% python3 -q
>>> import numpy as np
>>> np.set_printoptions(suppress=True, linewidth=200)
>>> tidy = lambda a: np.round(a, 2) + 0
>>> E = np.array([[0, 2, 0, 2], [2, -1, 2, -1], [0, 2, 0, 2], [2, -1, 2, -1]])
>>> # column 2 repeats column 0
>>> x = np.array([1, 0, 2, 2])
>>> h = np.maximum(E @ x, 0)
>>> print(np.maximum(E @ (3 * x), 0))
[12 12 12 12]
>>> print(E * (h > 1e-9)[:, None])
[[ 0  2  0  2]
 [ 2 -1  2 -1]
 [ 0  2  0  2]
 [ 2 -1  2 -1]]
>>> U, sigma, VT = np.linalg.svd(E)
>>> evecs = VT[:(sigma > 1e-8).sum()]
>>> rng = np.random.default_rng(79)
>>> x = E[2] + 4 * E[3] + rng.integers(2) * np.eye(4)[3]
>>> print(x)
[ 8. -2.  8. -2.]
>>> print(tidy(np.linalg.norm(x - evecs.T @ evecs @ x)))
0.0
>>> print(tidy(np.diag(evecs.T @ evecs)))
[0.5 0.5 0.5 0.5]
>>> print(np.allclose(evecs.T @ evecs @ x, x))
True
>>> print(tidy(evecs.T @ evecs))
[[0.5 0.  0.5 0. ]
 [0.  0.5 0.  0.5]
 [0.5 0.  0.5 0. ]
 [0.  0.5 0.  0.5]]
>>> u = np.array([2, 3, 3, 2, 3, 2])
>>> m1 = -3 * np.eye(6) + np.outer(u, u)
>>> print(m1)
[[1. 6. 6. 4. 6. 4.]
 [6. 6. 9. 6. 9. 6.]
 [6. 9. 6. 6. 9. 6.]
 [4. 6. 6. 1. 6. 4.]
 [6. 9. 9. 6. 6. 6.]
 [4. 6. 6. 4. 6. 1.]]
>>> # equal to its transpose
>>> print(tidy(E @ np.linalg.pinv(E) @ E))
[[ 0.  2.  0.  2.]
 [ 2. -1.  2. -1.]
 [ 0.  2.  0.  2.]
 [ 2. -1.  2. -1.]]
>>> print(tidy(np.trace(np.linalg.pinv(E) @ E)))
2.0
>>> B = np.linalg.inv(m1)
>>> print(tidy(np.linalg.slogdet(m1)[0]))
-1.0
>>> print(tidy(np.linalg.det(m1) * B))
[[2592. -486. -486. -324. -486. -324.]
 [-486. 2187. -729. -486. -729. -486.]
 [-486. -729. 2187. -486. -729. -486.]
 [-324. -486. -486. 2592. -486. -324.]
 [-486. -729. -729. -486. 2187. -486.]
 [-324. -486. -486. -324. -486. 2592.]]
>>> idx = rng.permutation(6)
>>> print(idx)
[5 4 0 1 2 3]
>>> B = m1[idx][:, idx]
>>> print(np.trace(B))
21.0
>>> print(np.allclose(B, m1))
False
>>> print(B)
[[1. 6. 4. 6. 6. 4.]
 [6. 6. 6. 9. 9. 6.]
 [4. 6. 1. 6. 6. 4.]
 [6. 9. 6. 6. 9. 6.]
 [6. 9. 6. 9. 6. 6.]
 [4. 6. 4. 6. 6. 1.]]
>>> print(tidy(np.linalg.det(B)), tidy(np.linalg.det(m1[idx])))
-8748.0 8748.0
>>> M = np.loadtxt("test2.csv", delimiter=",")
>>> print(tidy(M))
[[-0.85  0.28  0.19  0.4 ]
 [ 0.23 -0.39  0.8   0.39]
 [-0.08 -0.64 -0.55  0.54]
 [ 0.46  0.6  -0.15  0.63]]
>>> th = np.radians(30)
>>> Rm = np.eye(4)
>>> Rm[1, 1] = Rm[2, 2] = np.cos(th)
>>> Rm[1, 2], Rm[2, 1] = -np.sin(th), np.sin(th)
>>> print(tidy(Rm))
[[ 1.    0.    0.    0.  ]
 [ 0.    0.87 -0.5   0.  ]
 [ 0.    0.5   0.87  0.  ]
 [ 0.    0.    0.    1.  ]]
>>> B = M @ Rm.T
>>> print(tidy(np.linalg.det(Rm)), tidy(np.trace(Rm)))
1.0 3.73
>>> print(tidy(B))
[[-0.85  0.15  0.3   0.4 ]
 [ 0.23 -0.74  0.5   0.39]
 [-0.08 -0.28 -0.79  0.54]
 [ 0.46  0.6   0.17  0.63]]
>>> print(np.allclose(M @ M.T, B @ B.T))
True
>>> print(tidy(np.linalg.svd(M, compute_uv=False)), tidy(np.linalg.svd(B, compute_uv=False)))
[1. 1. 1. 1.] [1. 1. 1. 1.]
>>> x = np.array([2, 0, 1, 3])
>>> h = np.maximum(B @ x, 0)
>>> print(tidy(B.T @ h))
[1.83 0.03 1.06 3.08]
>>> print(tidy(B * (h > 1e-9)[:, None]))
[[ 0.    0.    0.    0.  ]
 [ 0.23 -0.74  0.5   0.39]
 [-0.08 -0.28 -0.79  0.54]
 [ 0.46  0.6   0.17  0.63]]
>>> x = np.array([1, 0, 1, -3])
>>> y = M @ x
>>> b, lr = np.zeros(4), 1 / np.linalg.norm(M, 2) ** 2
>>> for i in range(6):
...     b -= lr * M.T @ (M @ b - y)
...     if i % 2 == 0: print(i, round(np.linalg.norm(M @ b - y), 2))
... 
0 0.0
2 0.0
4 0.0
>>> print(tidy(b))
[ 1.  0.  1. -3.]
>>> B = M + rng.integers(-2, 3, (4, 2)) @ rng.integers(-2, 3, (2, 4))
>>> print(tidy(B))
[[-3.85 -0.72 -2.81  2.4 ]
 [-0.77 -3.39 -0.2  -1.61]
 [-0.08 -4.64 -0.55 -3.46]
 [-1.54  2.6  -2.15  4.63]]
>>> print(np.abs(B - M).sum(axis=1))
[ 9.  7.  8. 10.]
>>> print(tidy(np.linalg.svd(B - M, compute_uv=False)))
[8.18 5.58 0.   0.  ]
>>> print(tidy(B - M))
[[-3. -1. -3.  2.]
 [-1. -3. -1. -2.]
 [ 0. -4.  0. -4.]
 [-2.  2. -2.  4.]]
>>> print(np.linalg.matrix_rank(B - M, tol=1e-8))
2
>>> x = np.array([1, 4, 2, 1])
>>> print(tidy(M.T @ (M @ x)))
[1. 4. 2. 1.]
>>> print([p for p in range(1, 25) if np.allclose(np.linalg.matrix_power(M, p), np.eye(4))])
[]
>>> print(tidy(np.sort(np.abs(np.degrees(np.angle(np.linalg.eigvals(M)))))))
[  0.   125.38 125.38 180.  ]
>>> print(tidy(np.linalg.inv(M)))
[[-0.85  0.23 -0.08  0.46]
 [ 0.28 -0.39 -0.64  0.6 ]
 [ 0.19  0.8  -0.55 -0.15]
 [ 0.4   0.39  0.54  0.63]]
>>> print(tidy(np.linalg.norm(x)), tidy(np.linalg.norm(M @ x)))
4.69 4.69
>>> print(4 - np.linalg.matrix_rank(M - np.eye(4), tol=1e-8))
1
>>> print(tidy(np.linalg.det(M)))
-1.0
>>> u = np.array([5, 8, -9]) + 0.5
>>> A = np.eye(3) - 2 * np.outer(u, u) / (u @ u)
>>> print(tidy(A))
[[ 0.65 -0.54  0.54]
 [-0.54  0.17  0.83]
 [ 0.54  0.83  0.17]]
>>> # columns are unit length and at right angles
>>> u = np.array([2, -2, -3])
>>> B = A + np.outer(u, np.eye(3)[0])
>>> print(np.linalg.matrix_rank(B - A))
1
>>> print(tidy(np.linalg.det(B) / np.linalg.det(A)), tidy(1 + np.linalg.solve(A, u)[0]))
1.77 1.77
>>> K = np.load("x.npy")
>>> print(K)
[[ 1  0  0]
 [-2  1  0]
 [-3 -3  1]]
>>> B = K[0, 0] * K[1:] - np.outer(K[1:, 0], K[0])
>>> print(B)
[[ 0  1  0]
 [ 0 -3  1]]
>>> print(np.linalg.matrix_rank(B), np.linalg.matrix_rank(K))
2 3
>>> C2 = K.T @ K
>>> print(tidy(np.linalg.svd(K, compute_uv=False) ** 2))
[20.2   4.79  0.01]
>>> print((K @ K.T).shape)
(3, 3)
>>> print(np.diag(C2))
[14 10  1]
>>> print(np.allclose(C2, C2.T))
True
>>> feats = np.loadtxt("data.csv", delimiter=",")
>>> print(tidy(feats))
[[0.33 0.   0.33 0.   0.   0.   0.   0.   0.33]
 [0.   0.33 0.   0.33 0.   0.33 0.   0.   0.  ]
 [0.5  0.   0.5  0.   0.   0.   0.   0.   0.  ]
 [0.2  0.   0.   0.2  0.   0.2  0.2  0.2  0.  ]
 [0.33 0.   0.   0.   0.33 0.   0.33 0.   0.  ]
 [0.   0.17 0.17 0.17 0.   0.17 0.17 0.17 0.  ]
 [0.25 0.   0.25 0.   0.   0.   0.25 0.25 0.  ]
 [0.   0.   0.25 0.   0.   0.25 0.   0.5  0.  ]
 [0.   0.25 0.   0.25 0.   0.   0.   0.25 0.25]]
>>> x = np.array([-5, -2, 0])
>>> print(tidy(np.linalg.inv(A)))
[[ 0.65 -0.54  0.54]
 [-0.54  0.17  0.83]
 [ 0.54  0.83  0.17]]
>>> print(tidy(np.linalg.norm(x)), tidy(np.linalg.norm(A @ x)))
5.39 5.39
>>> print(tidy(A.T @ (A @ x)))
[-5. -2.  0.]
>>> print(3 - np.linalg.matrix_rank(A - np.eye(3), tol=1e-8))
2
>>> print(tidy(np.abs(np.linalg.eigvals(A))))
[1. 1. 1.]
>>> print(tidy(np.sort(np.abs(np.degrees(np.angle(np.linalg.eigvals(A)))))))
[  0.   0. 180.]
>>> idx = rng.permutation(9)
>>> B = feats[:, idx] * rng.choice([-1, 1], 9)
>>> print(tidy(B))
[[ 0.    0.    0.33  0.    0.    0.    0.33  0.    0.33]
 [ 0.33  0.    0.    0.   -0.33  0.    0.    0.33  0.  ]
 [ 0.    0.    0.    0.    0.    0.    0.5   0.    0.5 ]
 [ 0.2  -0.2   0.   -0.2   0.    0.    0.    0.2   0.2 ]
 [ 0.   -0.33  0.    0.    0.   -0.33  0.    0.    0.33]
 [ 0.17 -0.17  0.   -0.17 -0.17  0.    0.17  0.17  0.  ]
 [ 0.   -0.25  0.   -0.25  0.    0.    0.25  0.    0.25]
 [ 0.    0.    0.   -0.5   0.    0.    0.25  0.25  0.  ]
 [ 0.25  0.    0.25 -0.25 -0.25  0.    0.    0.    0.  ]]
>>> U, _, VT = np.linalg.svd(feats.T @ B)
>>> print(tidy(U @ VT))
[[ 0.  0.  0.  0.  0.  0.  0.  0.  1.]
 [ 0.  0.  0.  0. -1.  0.  0.  0.  0.]
 [ 0.  0.  0.  0.  0.  0.  1.  0.  0.]
 [ 1.  0.  0.  0.  0.  0.  0.  0.  0.]
 [ 0.  0.  0.  0.  0. -1.  0.  0.  0.]
 [ 0.  0.  0.  0.  0.  0.  0.  1.  0.]
 [ 0. -1.  0.  0.  0.  0.  0.  0.  0.]
 [ 0.  0.  0. -1.  0.  0.  0.  0.  0.]
 [ 0.  0.  1.  0.  0.  0.  0.  0.  0.]]
>>> print(idx)
[3 6 8 7 1 4 2 5 0]
>>> print(tidy(np.abs(np.linalg.eigvals(feats)).max()))
1.0
>>> print(tidy(np.linalg.det(feats)))
0.0
>>> print(tidy(np.sort(np.abs(np.linalg.eigvals(feats)))))
[0.09 0.17 0.17 0.31 0.31 0.33 0.58 0.58 1.  ]
>>> print(np.allclose(feats @ feats.T, feats.T @ feats))
False
>>> print(tidy(np.linalg.norm(feats, "nuc")))
4.01
>>> print(tidy(feats[5] @ feats[8]))
0.12
>>> print(tidy(np.linalg.norm(feats, axis=1)))
[0.58 0.58 0.71 0.45 0.58 0.41 0.5  0.61 0.5 ]
>>> mat = np.loadtxt("a.csv", delimiter=",")
>>> print(tidy(mat))
[[-0.7   0.18  0.48  0.32  0.35  0.06  0.15  0.03]
 [-0.35 -0.17 -0.4  -0.27 -0.14  0.33  0.66 -0.22]
 [-0.31  0.36 -0.64 -0.07  0.21 -0.4  -0.1   0.39]
 [-0.26 -0.42  0.24 -0.62  0.07 -0.53 -0.11 -0.13]
 [-0.13  0.3   0.3  -0.14 -0.76 -0.12  0.17  0.4 ]
 [ 0.13 -0.5  -0.03  0.52 -0.02 -0.45  0.43  0.27]
 [ 0.04 -0.32  0.09 -0.27  0.26  0.44 -0.04  0.74]
 [ 0.44  0.43  0.23 -0.29  0.4  -0.18  0.55  0.02]]
>>> B = np.linalg.inv(mat)
>>> print(tidy(np.linalg.det(mat) * B))
[[ 0.7   0.35  0.31  0.26  0.13 -0.13 -0.04 -0.44]
 [-0.18  0.17 -0.36  0.42 -0.3   0.5   0.32 -0.43]
 [-0.48  0.4   0.64 -0.24 -0.3   0.03 -0.09 -0.23]
 [-0.32  0.27  0.07  0.62  0.14 -0.52  0.27  0.29]
 [-0.35  0.14 -0.21 -0.07  0.76  0.02 -0.26 -0.4 ]
 [-0.06 -0.33  0.4   0.53  0.12  0.45 -0.44  0.18]
 [-0.15 -0.66  0.1   0.11 -0.17 -0.43  0.04 -0.55]
 [-0.03  0.22 -0.39  0.13 -0.4  -0.27 -0.74 -0.02]]
>>> print(tidy(np.linalg.slogdet(mat)[0]))
-1.0
>>> print(tidy(B))
[[-0.7  -0.35 -0.31 -0.26 -0.13  0.13  0.04  0.44]
 [ 0.18 -0.17  0.36 -0.42  0.3  -0.5  -0.32  0.43]
 [ 0.48 -0.4  -0.64  0.24  0.3  -0.03  0.09  0.23]
 [ 0.32 -0.27 -0.07 -0.62 -0.14  0.52 -0.27 -0.29]
 [ 0.35 -0.14  0.21  0.07 -0.76 -0.02  0.26  0.4 ]
 [ 0.06  0.33 -0.4  -0.53 -0.12 -0.45  0.44 -0.18]
 [ 0.15  0.66 -0.1  -0.11  0.17  0.43 -0.04  0.55]
 [ 0.03 -0.22  0.39 -0.13  0.4   0.27  0.74  0.02]]
>>> O, evecs = np.linalg.qr(B[:, :6])[0], np.linalg.qr(B[:, 6:])[0]
>>> sigma = np.linalg.svd(O.T @ evecs, compute_uv=False)
>>> print(tidy(sigma))
[0. 0.]
>>> print(tidy(np.linalg.norm(O @ O.T - evecs @ evecs.T, 2)))
1.0
>>> J = np.array([[1, 1, 1, 1, -1, -1, -1, -1],
...     [1, 1, 1, 1, 1, 1, 1, 1],
...     [1, -1, 1, -1, 1, -1, 1, -1],
...     [1, 1, -1, -1, 1, 1, -1, -1],
...     [1, -1, -1, 1, -1, 1, 1, -1],
...     [1, -1, -1, 1, 1, -1, -1, 1],
...     [1, -1, 1, -1, -1, 1, -1, 1],
...     [1, 1, -1, -1, -1, -1, 1, 1]])
>>> print((J + J.T) / 2)
[[ 1.  1.  1.  1.  0.  0.  0.  0.]
 [ 1.  1.  0.  1.  0.  0.  0.  1.]
 [ 1.  0.  1. -1.  0. -1.  1. -1.]
 [ 1.  1. -1. -1.  1.  1. -1. -1.]
 [ 0.  0.  0.  1. -1.  1.  0. -1.]
 [ 0.  0. -1.  1.  1. -1.  0.  0.]
 [ 0.  0.  1. -1.  0.  0. -1.  1.]
 [ 0.  1. -1. -1. -1.  0.  1.  1.]]
>>> print(tidy(np.abs(np.linalg.eigvals(J)).max()))
2.83
>>> print(tidy(np.linalg.det(J)))
-4096.0
>>> print(tidy(np.sort(np.abs(np.linalg.eigvals(J)))))
[2.83 2.83 2.83 2.83 2.83 2.83 2.83 2.83]
>>> print((J - J.T) / 2)
[[ 0.  0.  0.  0. -1. -1. -1. -1.]
 [ 0.  0.  1.  0.  1.  1.  1.  0.]
 [ 0. -1.  0.  0.  1.  0.  0.  0.]
 [ 0.  0.  0.  0.  0.  0.  0.  0.]
 [ 1. -1. -1.  0.  0.  0.  1.  0.]
 [ 1. -1.  0.  0.  0.  0. -1.  1.]
 [ 1. -1.  0.  0. -1.  1.  0.  0.]
 [ 1.  0.  0.  0.  0. -1.  0.  0.]]
>>> print(np.linalg.matrix_power(J, 4))
[[ 32 -32   0   0   0   0 -32 -32]
 [  0  32  32   0  32   0   0 -32]
 [-32 -32   0   0   0   0  32 -32]
 [  0   0   0  64   0   0   0   0]
 [  0   0   0   0   0  64   0   0]
 [ 32   0 -32   0  32   0  32   0]
 [  0 -32  32   0  32   0   0  32]
 [ 32   0  32   0 -32   0  32   0]]
>>> print(J @ J)
[[ 0  4  4  0  4  0  0 -4]
 [ 8  0  0  0  0  0  0  0]
 [ 0 -4  4  0 -4  0  0 -4]
 [ 0  0  0  8  0  0  0  0]
 [ 0  0  0  0  0  0 -8  0]
 [ 0  4 -4  0 -4  0  0 -4]
 [ 0  0  0  0  0 -8  0  0]
 [ 0  4  4  0 -4  0  0  4]]
>>> print(np.allclose(J, J.T))
False
>>> print(np.allclose(J @ J.T, J.T @ J))
True
